$ python -q
>>> import numpy as np
>>> np.set_printoptions(suppress=True, linewidth=100)
>>> J = np.load("data.npy")
>>> J
array([[ 0,  0,  0],
       [ 1,  2, -2],
       [ 1,  2, -1],
       [-3, -1,  1],
       [ 0,  0,  0],
       [-3, -1,  2],
       [-3, -1,  2],
       [-3, -1,  1],
       [ 0,  0,  0],
       [-3, -1,  2],
       [ 0,  0,  0],
       [ 0,  0,  0],
       [ 0,  0,  0],
       [-3, -1,  2],
       [ 0,  0,  0],
       [ 0,  0,  0],
       [ 0,  0,  0],
       [ 0,  0, -1],
       [ 0,  0,  0],
       [ 1,  2, -2],
       [ 0,  0, -1],
       [ 0,  0,  0]])
>>> cent = J[[13, 11]].astype(float)
>>> for _ in range(7):
...     idx = np.linalg.norm(J[:, None] - cent, axis=-1).argmin(axis=1)
...     cent = np.array([J[idx == j].mean(axis=0) for j in range(2)])
... 
>>> idx
array([1, 1, 1, 0, 1, 0, 0, 0, 1, 0, 1, 1, 1, 0, 1, 1, 1, 1, 1, 1, 1, 1])
>>> np.round(cent[1] - cent[0], 1)
array([ 3.2,  1.4, -2.1])
>>> np.bincount(idx)
array([ 6, 16])
>>> x0 = np.array([3, 0, 1])
>>> target = J @ x0
>>> beta, lr = np.zeros(3), 1 / np.linalg.norm(J, 2) ** 2
>>> for i in range(30):
...     beta -= lr * J.T @ (J @ beta - target)
...     if i % 10 == 0: print(i, round(np.linalg.norm(J @ beta - target), 1))
... 
0 6.3
10 2.8
20 1.5
>>> beta.round(1)
array([ 2.8, -0.3,  0.5])
>>> O, Rm = np.linalg.qr(J)
>>> np.allclose(Rm.T @ Rm, J.T @ J)
True
>>> round(float(np.trace(O @ O.T)), 1)
3.0
>>> O.shape, Rm.shape
((22, 3), (3, 3))
>>> np.round(O @ Rm, 1) + 0
array([[ 0.,  0.,  0.],
       [ 1.,  2., -2.],
       [ 1.,  2., -1.],
       [-3., -1.,  1.],
       [ 0.,  0.,  0.],
       [-3., -1.,  2.],
       [-3., -1.,  2.],
       [-3., -1.,  1.],
       [ 0.,  0.,  0.],
       [-3., -1.,  2.],
       [ 0.,  0.,  0.],
       [ 0.,  0.,  0.],
       [ 0.,  0.,  0.],
       [-3., -1.,  2.],
       [ 0.,  0.,  0.],
       [ 0.,  0.,  0.],
       [ 0.,  0.,  0.],
       [ 0.,  0., -1.],
       [ 0.,  0.,  0.],
       [ 1.,  2., -2.],
       [ 0.,  0., -1.],
       [ 0.,  0.,  0.]])
>>> np.round(np.abs(np.diag(Rm)), 1)
array([7.5, 2.8, 2. ])
>>> round(abs(Rm[0, 0]), 1), round(np.linalg.norm(J[:, 0]), 1)
(np.float64(7.5), np.float64(7.5))
>>> np.round(O.T @ O, 1) + 0
array([[1., 0., 0.],
       [0., 1., 0.],
       [0., 0., 1.]])
